% python3 -q
>>> import numpy as np
>>> from numpy import linalg as LA
>>> np.set_printoptions(precision=1, suppress=True, linewidth=160)
>>> rd = lambda a: np.round(a, 1) + 0
>>> feats = np.array([[0, 0, 0, 2, 0, 1],
...     [1, -1, -1, -1, 0, 1],
...     [0, 1, 2, 2, 1, 2],
...     [-2, 0, 0, -2, -1, 2],
...     [-1, -1, -1, -1, -2, 1],
...     [0, -1, 1, 0, 2, 2]])
>>> print(feats)
[[ 0  0  0  2  0  1]
 [ 1 -1 -1 -1  0  1]
 [ 0  1  2  2  1  2]
 [-2  0  0 -2 -1  2]
 [-1 -1 -1 -1 -2  1]
 [ 0 -1  1  0  2  2]]
>>> Uu, s, VT = LA.svd(feats, full_matrices=False)
>>> print(Uu.shape, s.shape, VT.shape)
(6, 6) (6,) (6, 6)
>>> print((s > 1e-8).sum())
6
>>> print(np.allclose(Uu * s @ VT, feats))
True
>>> print(rd(s))
[5.  4.2 2.7 2.1 0.9 0.5]
>>> x = np.array([-4, 2, -5, 4, -2, 5])
>>> print(feats @ (2 * x))
[26  0 16 24 24 -2]
>>> print(feats @ x)
[13  0  8 12 12 -1]
>>> def softmax(z):
...     e = np.exp(z - z.max(axis=-1, keepdims=True))
...     return e / e.sum(axis=-1, keepdims=True)
... 
>>> print(rd(softmax(feats[1])))
[0.4 0.  0.  0.  0.1 0.4]
>>> scores = feats @ feats.T / np.sqrt(6)
>>> print(rd(softmax(scores + np.triu(np.full(scores.shape, -np.inf), 1))))
[[1.  0.  0.  0.  0.  0. ]
 [0.1 0.9 0.  0.  0.  0. ]
 [0.  0.  1.  0.  0.  0. ]
 [0.  0.  0.  1.  0.  0. ]
 [0.  0.  0.  0.4 0.6 0. ]
 [0.  0.  0.2 0.  0.  0.7]]
>>> print(softmax(scores).round(6).argmax(axis=1))
[2 1 2 3 4 5]
>>> x = np.array([3, 0, -3, 2, 3, -1])
>>> y = feats @ x
>>> print(y)
[  3   3  -1 -15  -9   1]
>>> print(rd(LA.solve(feats, y)))
[ 3.  0. -3.  2.  3. -1.]
>>> print(rd(LA.solve(feats, -1 * y)))
[-3.  0.  3. -2. -3.  1.]
>>> print(rd(LA.solve(feats.T, feats[5])))
[0. 0. 0. 0. 0. 1.]
>>> basis = np.array([[3, 0, 0, 0, -3],
...     [-3, 5, 7, 0, -2],
...     [2, 9, -8, 1, -8],
...     [-4, -4, 3, 5, -1],
...     [-7, -2, -4, 0, -9]])
>>> rng = np.random.default_rng(91)
>>> W0 = (rng.random((35, 5)) < 0.25) @ basis
>>> print(W0)
[[  0   0   0   0   0]
 [  0   0   0   0   0]
 [  3   0   0   0  -3]
 [  5   9  -8   1 -11]
 [  0   0   0   0   0]
 [  0   0   0   0   0]
 [  3   0   0   0  -3]
 [ -7  -2  -4   0  -9]
 [  0   0   0   0   0]
 [  0   0   0   0   0]
 [ -7   1  10   5  -3]
 [-11  -6  -1   5 -10]
 [ -3   5   7   0  -2]
 [-11  -6  -1   5 -10]
 [ -3   5   7   0  -2]
 [ -7  -2  -4   0  -9]
 [  0   0   0   0   0]
 [ -4  -2  -4   0 -12]
 [ -7  -2  -4   0  -9]
 [ -1  14  -1   1 -10]
 [ -4  -4   3   5  -1]
 [  3   0   0   0  -3]
 [  5   9  -8   1 -11]
 [  3   0   0   0  -3]
 [  0   0   0   0   0]
 [-10   3   3   0 -11]
 [ -4  -2  -4   0 -12]
 [ -3   5   7   0  -2]
 [ -3   5   7   0  -2]
 [ -7  -2  -4   0  -9]
 [ -4   1  10   5  -6]
 [ -2   7 -12   1 -20]
 [ -7  -2  -4   0  -9]
 [  0   0   0   0   0]
 [-14  -1   6   5 -12]]
>>> proj = W0 @ LA.solve(W0.T @ W0, W0.T)
>>> print(np.allclose(proj @ proj, proj))
True
>>> Xs = (W0 - W0.mean(axis=0)) / W0.std(axis=0)
>>> print(rd(Xs.std(axis=0)))
[1. 1. 1. 1. 1.]
>>> print(np.argwhere(np.abs(Xs) > 2))
[[10  2]
 [10  3]
 [11  3]
 [13  3]
 [19  1]
 [20  3]
 [30  2]
 [30  3]
 [31  2]
 [31  4]
 [34  0]
 [34  3]]
>>> coef = LA.lstsq(np.delete(Xs, 2, axis=1), Xs[:, 2])[0]
>>> print(rd(coef))
[-0.7  0.5  0.3  1. ]
>>> X = np.load("dump.npy")
>>> print(X)
[[-1 -2  0  2 -1 -1]
 [ 1 -3  1  4 -2  0]
 [-2  1 -1  4 -3  3]
 [ 0  0  0  0  0  0]
 [ 0  0  0  0  0  0]
 [ 0  0  0  0  0  0]
 [-1  1 -2  2 -2  7]
 [-1  1 -2  2 -2  7]
 [-2  0  0  1  0  1]
 [ 2 -3  0  2 -1  4]
 [ 0 -2 -1  0  0  3]
 [ 0  0 -1  2 -4  2]
 [ 0  0  0  0  0  0]
 [ 2 -3  0  2 -1  4]
 [-2  1 -2  0 -3  1]
 [ 1 -3  1  4 -2  0]
 [ 1 -3  1  4 -2  0]
 [ 1  2  1  2  1  3]
 [ 1  2  0  4 -3  5]
 [ 0  0  0  0  0  0]
 [ 0  0  0  0  0  0]
 [ 0  0  0  0  0  0]
 [ 0 -2 -2  2 -4  5]
 [ 0  0  0  0  0  0]]
>>> dist = LA.norm(W0[:, None] - W0[None], axis=-1)
>>> print(LA.matrix_rank(dist ** 2))
7
>>> print(dist[15].round(6).argsort(kind="stable")[:4])
[ 7 15 18 29]
>>> print(np.unravel_index(dist.round(6).argmax(), dist.shape))
(np.int64(10), np.int64(31))
>>> print(rd(LA.norm(W0, axis=1)))
[ 0.   0.   4.2 17.1  0.   0.   4.2 12.2  0.   0.  13.6 16.8  9.3 16.8  9.3 12.2  0.  13.4 12.2 17.3  8.2  4.2 17.1  4.2  0.  15.5 13.4  9.3  9.3 12.2 13.3
 24.5 12.2  0.  20. ]
>>> print(dist.mean(axis=1).argmax())
31
>>> print(rd(dist[15]))
[12.2 12.2 12.5 16.9 12.2 12.2 12.5  0.  12.2 12.2 16.3  8.2 15.3  8.2 15.3  0.  12.2  4.2  0.  17.4 12.3 12.5 16.9 12.5 12.2  9.3  4.2 15.3 15.3  0.  15.7
 17.1  0.  12.2 13.6]
>>> print(rd(dist[:5, :5]))
[[ 0.   0.   4.2 17.1  0. ]
 [ 0.   0.   4.2 17.1  0. ]
 [ 4.2  4.2  0.  14.6  4.2]
 [17.1 17.1 14.6  0.  17.1]
 [ 0.   0.   4.2 17.1  0. ]]
